>>> import numpy as np
>>> np.set_printoptions(precision=3, suppress=True, linewidth=160)
>>> mat = np.loadtxt("out15.csv", delimiter=",")
>>> mat
array([[-1.,  1.,  0.,  0.,  0.],
       [ 0., -1.,  1.,  0.,  0.],
       [ 0.,  0., -1.,  1.,  0.],
       [ 0.,  0.,  0., -1.,  1.],
       [ 0.,  0.,  0.,  0., -1.]])
>>> P = np.triu(np.array([[-1, -1, 1, 0, -1],
...     [0, 2, -1, -1, 1],
...     [-1, 2, 0, 0, 1],
...     [-1, -1, 2, 0, 2],
...     [-1, -2, 2, -1, 2]]), 1) + np.eye(5)
>>> B = P @ mat @ np.linalg.inv(P)
>>> np.trace(B), np.trace(mat)
(np.float64(-5.0), np.float64(-5.0))
>>> np.linalg.matrix_rank(B)
np.int64(5)
>>> round(np.linalg.det(B), 3)
np.float64(-1.0)
>>> print(B)
[[-1.  1.  0.  2. -5.]
 [ 0. -1.  1. -1.  0.]
 [ 0.  0. -1.  1. -2.]
 [ 0.  0.  0. -1.  1.]
 [ 0.  0.  0.  0. -1.]]
>>> np.sort(np.linalg.eigvals(mat))
array([-1., -1., -1., -1., -1.])
>>> mat @ mat
array([[ 1., -2.,  1.,  0.,  0.],
       [ 0.,  1., -2.,  1.,  0.],
       [ 0.,  0.,  1., -2.,  1.],
       [ 0.,  0.,  0.,  1., -2.],
       [ 0.,  0.,  0.,  0.,  1.]])
>>> A = np.loadtxt("mat.csv", delimiter=",")
>>> print(A)
[[-4.  5. -3.  3.]
 [-1.  3.  4. -8.]
 [ 0. -1.  2. -9.]
 [ 0.  0.  0. -1.]]
>>> round(np.log10(np.linalg.cond(A)))
2
>>> round(float(np.linalg.norm(A, 2) / np.linalg.norm(A)), 3)
0.87
>>> print(np.linalg.cond(A) > 100)
False
>>> print([round(float(x), 3) for x in np.linalg.svd(A, compute_uv=False)[:3]])
[13.366, 7.184, 2.393]
>>> left, sigma, vt = np.linalg.svd(A)
>>> np.argmax(sigma[:-1] / (sigma[1:] + 1e-6)) + 1
np.int64(3)
>>> B = left[:, :3] @ np.diag(sigma[:3]) @ vt[:3]
>>> round(float(np.linalg.norm(A - B, 2)), 3), round(float(sigma[3]), 3)
(0.144, 0.144)
>>> round(float(np.abs(A - B).max()), 3)
0.11
>>> f = np.array([1, 2, 3, 2, 2])
>>> data = f[np.abs(np.subtract.outer(np.arange(5), np.arange(5)))]
>>> data
array([[1, 2, 3, 2, 2],
       [2, 1, 2, 3, 2],
       [3, 2, 1, 2, 3],
       [2, 3, 2, 1, 2],
       [2, 2, 3, 2, 1]])
>>> B = data / np.sqrt((data ** 2).mean(axis=1, keepdims=True))
>>> np.linalg.matrix_rank(B) == np.linalg.matrix_rank(data)
np.True_
>>> data - data.mean(axis=1, keepdims=True)
array([[-1. ,  0. ,  1. ,  0. ,  0. ],
       [ 0. , -1. ,  0. ,  1. ,  0. ],
       [ 0.8, -0.2, -1.2, -0.2,  0.8],
       [ 0. ,  1. ,  0. , -1. ,  0. ],
       [ 0. ,  0. ,  1. ,  0. , -1. ]])
>>> np.linalg.matrix_rank(data - data.mean(axis=1, keepdims=True))
np.int64(4)
